% python3 -q
>>> import numpy as np
>>> from numpy import linalg as LA
>>> np.set_printoptions(precision=2, suppress=True, linewidth=160, legacy="1.25")
>>> F = np.load("layer13.npy")
>>> F
array([[ 3,  3,  3,  3],
       [ 3,  6,  6,  6],
       [ 3,  6,  9,  9],
       [ 3,  6,  9, 12]])
>>> w, V = LA.eigh(F)
>>> vec = np.array([4, 3, 2, 1])
>>> V * np.abs(w) @ V.T
array([[ 3.,  3.,  3.,  3.],
       [ 3.,  6.,  6.,  6.],
       [ 3.,  6.,  9.,  9.],
       [ 3.,  6.,  9., 12.]])
>>> vec @ F @ vec / (vec @ vec), round(float(w[0]), 2), round(w[-1], 2)
(14.6, 0.85, 24.87)
>>> V * np.sqrt(w) @ V.T
array([[1.49, 0.64, 0.46, 0.4 ],
       [0.64, 1.95, 1.03, 0.85],
       [0.46, 1.03, 2.35, 1.49],
       [0.4 , 0.85, 1.49, 2.98]])
>>> Lm = LA.cholesky(F)
>>> np.diag(Lm) ** 2
array([3., 3., 3., 3.])
>>> Lm
array([[1.73, 0.  , 0.  , 0.  ],
       [1.73, 1.73, 0.  , 0.  ],
       [1.73, 1.73, 1.73, 0.  ],
       [1.73, 1.73, 1.73, 1.73]])
>>> Lm @ Lm.T
array([[ 3.,  3.,  3.,  3.],
       [ 3.,  6.,  6.,  6.],
       [ 3.,  6.,  9.,  9.],
       [ 3.,  6.,  9., 12.]])
>>> LA.eigvalsh(F).min() > 0
True
>>> vec = np.array([1, -2, 1, 0])
>>> y = Lm @ vec
>>> c, lr = np.zeros(4), 1 / LA.norm(Lm, 2) ** 2
>>> for i in range(200):
...     c -= lr * Lm.T @ (Lm @ c - y)
...     if i % 50 == 0: print(i, round(LA.norm(Lm @ c - y), 2))
... 
0 2.33
50 0.34
100 0.06
150 0.01
>>> round(float(LA.cond(Lm)), 2)
5.41
>>> c.round(2) + 0
array([ 1., -2.,  1.,  0.])
>>> np.round(LA.norm(F[2] - F[0]), 2)
9.0
>>> np.round(LA.norm(F, 2), 2)
24.87
>>> LA.norm(F, axis=1)
array([ 6.  , 10.82, 14.39, 16.43])
>>> round(float(LA.norm(F, "nuc")), 2)
30.0
>>> F[2] @ F[0]
81
>>> round(float(LA.norm(F) ** 2 / LA.norm(F, 2) ** 2), 2)
1.02
>>> mat = np.load("w.npy")
>>> mat
array([[-5,  9,  2],
       [ 7, -1,  8],
       [-3, -8,  1]])
>>> out = np.array([[-2, -3], [-1, 2], [-1, -1]])
>>> mat @ out
array([[ -1,  31],
       [-21, -31],
       [ 13,  -8]])
>>> np.einsum("ij->j", mat)
array([-1,  0, 11])
>>> np.einsum("ik,kj->ji", mat, out)
array([[ -1, -21,  13],
       [ 31, -31,  -8]])
>>> np.einsum("ij,ij->i", mat, mat)
array([110, 114,  74])
>>> np.einsum("ik,kj->ij", mat, out)
array([[ -1,  31],
       [-21, -31],
       [ 13,  -8]])
>>> LA.matrix_rank(np.vstack([mat, out.T]))
3
>>> W1 = np.array([[1, -1, 4, -2, 1], [-1, 0, 5, 1, -3], [0, 5, -4, 2, -5]])
>>> c = np.array([0, 0, 2, 1, 2])
>>> H = np.maximum(mat @ W1 + c, 0)
>>> (H > 0).astype(int)
array([[0, 1, 1, 1, 0],
       [1, 1, 0, 1, 0],
       [1, 1, 0, 1, 1]])
>>> H
array([[ 0, 15, 19, 24,  0],
       [ 8, 33,  0,  2,  0],
       [ 5,  8,  0,  1, 18]])
>>> LA.matrix_rank(H)
3
>>> basis = np.array([[2, -2], [1, -2], [2, 0], [-2, 0], [0, 0]])
>>> W1 @ basis
array([[ 13,   0],
       [  6,   2],
       [ -7, -10]])
>>> f, r1 = H[2], H[0]
>>> f @ f
414
>>> f @ r1
144
>>> p = (f @ r1) / (f @ f) * f
>>> (r1 - p) @ f
0.0
>>> p
array([1.74, 2.78, 0.  , 0.35, 6.26])
>>> round(float(LA.norm(f + r1) ** 2 + LA.norm(f - r1) ** 2), 2)
3152.0
>>> feats = np.load("out0.npy")
>>> feats
array([[ 9.,  0.,  0.],
       [ 0., -1.,  2.],
       [ 0.,  2.,  2.]])
>>> LA.svd(feats, compute_uv=False)
array([9., 3., 2.])
>>> feats.shape
(3, 3)
>>> np.count_nonzero(feats)
5
>>> np.abs(feats).max()
9.0
>>> LA.matrix_rank(feats)
3
>>> np.unravel_index(np.abs(feats).argmax(), feats.shape)
(0, 0)
>>> A = np.loadtxt("run19.csv", delimiter=",")
>>> A
array([[ 1.07,  1.77, -1.78],
       [-1.33, -0.89, -1.95],
       [ 2.03, -1.51, -0.51],
       [ 1.21, -0.26, -0.46]])
>>> out = np.c_[A[:, :1] @ np.array([[-2]]), np.array([4, 1, 0, 4])]
>>> out
array([[-2.14,  4.  ],
       [ 2.66,  1.  ],
       [-4.06,  0.  ],
       [-2.42,  4.  ]])
>>> LA.norm(LA.qr(A)[0].T @ out, axis=0) ** 2 / ((out ** 2).sum(axis=0) + 1e-12)
array([1.  , 0.74])
>>> LA.matrix_rank(np.c_[A, out])
4
>>> hat = A @ LA.solve(A.T @ A, A.T)
>>> np.trace(hat)
3.0
>>> np.diag(hat)
array([0.97, 1.  , 0.84, 0.2 ])
>>> hat @ A[:, 1]
array([ 1.77, -0.89, -1.51, -0.26])
>>> out = np.array([[-2]])
>>> basis = np.array([[7, 1, 7], [9, 8, -9], [3, 0, 0]])
>>> E = np.block([[out, np.array([[0, 8, -1]])], [np.zeros((3, 1)), basis]])
>>> E
array([[-2.,  0.,  8., -1.],
       [ 0.,  7.,  1.,  7.],
       [ 0.,  9.,  8., -9.],
       [ 0.,  3.,  0.,  0.]])
>>> hat = np.triu(np.array([[1, 1, 2, 2], [2, 2, 0, -2], [-3, -1, -2, -3], [3, -3, -2, 3]]), 1) + np.eye(4)
>>> out = hat @ E @ LA.inv(hat)
>>> np.trace(out), np.trace(E)
(13.0, 13.0)
>>> hat @ E - E @ hat
array([[ 0., 33., 21., 17.],
       [ 0., -6.,  0., 17.],
       [ 0., -9.,  0., 42.],
       [ 0.,  0.,  0.,  6.]])
>>> np.poly(out)
array([  1., -13.,  -4., 247., 390.])
>>> round(float(LA.det(out)), 2)
390.0
>>> K = np.loadtxt("dump.csv", delimiter=",")
>>> K
array([[0.21, 0.36, 0.36, 0.07],
       [0.4 , 0.1 , 0.  , 0.5 ],
       [0.44, 0.44, 0.11, 0.  ],
       [0.56, 0.  , 0.  , 0.44]])
>>> # row-stochastic, so 1 is an eigenvalue
>>> out = K / LA.norm(K, axis=1, keepdims=True)
>>> G = out @ out.T
>>> np.argwhere(np.triu(np.abs(G) > 0.95, 1))
array([[1, 3]])
>>> G[2]
array([0.83, 0.54, 1.  , 0.54])
>>> rng = np.random.default_rng(748407)
>>> z = rng.permutation(4)
>>> z
array([3, 2, 1, 0])
>>> out = K[z][:, z]
>>> np.allclose(out, K)
False
>>> out = LA.invert(K)
Traceback (most recent call last):
  File "<python-input-91>", line 1, in <module>
    out = LA.invert(K)
          ^^^^^^^^^
AttributeError: module 'numpy.linalg' has no attribute 'invert'
>>> out = LA.inv(K)
>>> np.round(LA.det(K) * out, 2) + 0
array([[ 0.  ,  0.05, -0.02, -0.06],
       [ 0.01, -0.06, -0.04,  0.07],
       [-0.06,  0.05,  0.04, -0.04],
       [-0.01, -0.07,  0.02,  0.03]])
>>> np.round(LA.slogdet(K)[0], 2)
-1.0
>>> np.round(LA.inv(out), 2) + 0
array([[0.21, 0.36, 0.36, 0.07],
       [0.4 , 0.1 , 0.  , 0.5 ],
       [0.44, 0.44, 0.11, 0.  ],
       [0.56, 0.  , 0.  , 0.44]])
>>> np.round(K @ out, 2) + 0
array([[1., 0., 0., 0.],
       [0., 1., 0., 0.],
       [0., 0., 1., 0.],
       [0., 0., 0., 1.]])
>>> round(float(LA.cond(K)), 2)
9.6
>>> vec = np.array([-2, -1, 0, -1])
>>> y = K @ vec
>>> c, lr = np.zeros(4), 1 / LA.norm(K, 2) ** 2
>>> for i in range(5):
...     c -= lr * K.T @ (K @ c - y)
...     if i % 1 == 0: print(i, round(LA.norm(K @ c - y), 2))
... 
0 0.12
1 0.11
2 0.1
3 0.1
4 0.09
>>> c
array([-1.87, -0.9 , -0.33, -1.16])
>>> W0 = np.load("mat.npy")
>>> W0
array([[-11.11,   3.78,  -1.  ],
       [ -6.82,  -7.71,   4.1 ],
       [-13.72, -15.05, -10.18],
       [-11.41, -12.81,   8.85],
       [  8.68,  10.35,   7.13],
       [ -1.04,  -9.09,  -0.81],
       [ -4.18,  -1.64,   2.45],
       [  1.83,  -8.84,   8.17],
       [ -5.49,   1.28,   9.15],
       [-10.63,   0.53,  -2.06],
       [  4.05,   8.7 ,  -6.78],
       [  8.97,   2.54,   3.7 ],
       [ -5.58,  -2.09,  -4.08],
       [-19.49,  -7.54,  -1.47],
       [ -4.17,  -4.21,  -0.39],
       [  2.55,   5.15,  -3.42]])
>>> basis = W0[[15, 11]].astype(float)
>>> for _ in range(6):
...     z = LA.norm(W0[:, None] - basis, axis=-1).argmin(axis=1)
...     basis = np.array([W0[z == j].mean(axis=0) for j in range(2)])
... 
>>> z
array([0, 0, 0, 0, 1, 0, 0, 0, 0, 0, 1, 1, 0, 0, 0, 1])
>>> basis
array([[-7.65, -5.28,  1.06],
       [ 6.06,  6.68,  0.16]])
>>> np.abs(basis[1] - basis[0]).argmax()
0
>>> X = np.load("test7.npy")
>>> X
array([[-29.95,  -2.  ,  15.97],
       [-19.12,  -1.13,   9.03],
       [-17.45,  -0.99,   8.03],
       [ -6.45,  -0.04,   2.19],
       [ -5.06,   0.08,   1.62],
       [ -4.74,   0.1 ,   1.5 ],
       [ -3.76,   0.17,   1.16],
       [ -2.14,   0.25,   0.69],
       [ -1.92,   0.25,   0.64],
       [ -0.93,   0.2 ,   0.4 ],
       [ -0.62,   0.16,   0.3 ],
       [  0.37,  -0.14,  -0.29],
       [  0.81,  -0.32,  -0.75],
       [  0.87,  -0.34,  -0.82],
       [  3.86,  -1.42,  -4.95],
       [  6.68,  -2.17,  -8.96],
       [ 11.64,  -3.21, -15.83],
       [ 16.23,  -4.02, -22.02],
       [ 22.83,  -5.03, -30.73]])
>>> W1 = np.array([[3, 0], [-3, -2], [-3, 0]])
>>> c = np.array([-2, -2])
>>> H = np.maximum(X @ W1 + c, 0)
>>> (H > 0).astype(int)
array([[0, 1],
       [0, 1],
       [0, 0],
       [0, 0],
       [0, 0],
       [0, 0],
       [0, 0],
       [0, 0],
       [0, 0],
       [0, 0],
       [0, 0],
       [1, 0],
       [1, 0],
       [1, 0],
       [1, 1],
       [1, 1],
       [1, 1],
       [1, 1],
       [1, 1]])
>>> LA.matrix_rank(H)
2
>>> H
array([[  0.  ,   2.  ],
       [  0.  ,   0.26],
       [  0.  ,   0.  ],
       [  0.  ,   0.  ],
       [  0.  ,   0.  ],
       [  0.  ,   0.  ],
       [  0.  ,   0.  ],
       [  0.  ,   0.  ],
       [  0.  ,   0.  ],
       [  0.  ,   0.  ],
       [  0.  ,   0.  ],
       [  0.4 ,   0.  ],
       [  3.64,   0.  ],
       [  4.09,   0.  ],
       [ 28.69,   0.84],
       [ 51.43,   2.34],
       [ 90.04,   4.42],
       [124.81,   6.04],
       [173.77,   8.06]])
>>> basis = np.array([[2, 0, 1], [2, 2, 2]])
>>> W1 @ basis
array([[  6,   0,   3],
       [-10,  -4,  -7],
       [ -6,   0,  -3]])
>>> Q, r_ = LA.qr(H)
>>> np.abs(np.diag(r_))
array([239.54,   2.12])
>>> r_
array([[-239.54,  -11.26],
       [   0.  ,   -2.12]])
>>> np.round(Q @ r_, 2) + 0
array([[  0.  ,   2.  ],
       [  0.  ,   0.26],
       [  0.  ,   0.  ],
       [  0.  ,   0.  ],
       [  0.  ,   0.  ],
       [  0.  ,   0.  ],
       [  0.  ,   0.  ],
       [  0.  ,   0.  ],
       [  0.  ,   0.  ],
       [  0.  ,   0.  ],
       [  0.  ,   0.  ],
       [  0.4 ,   0.  ],
       [  3.64,   0.  ],
       [  4.09,   0.  ],
       [ 28.69,   0.84],
       [ 51.43,   2.34],
       [ 90.04,   4.42],
       [124.81,   6.04],
       [173.77,   8.06]])
>>> np.allclose(r_.T @ r_, H.T @ H)
True
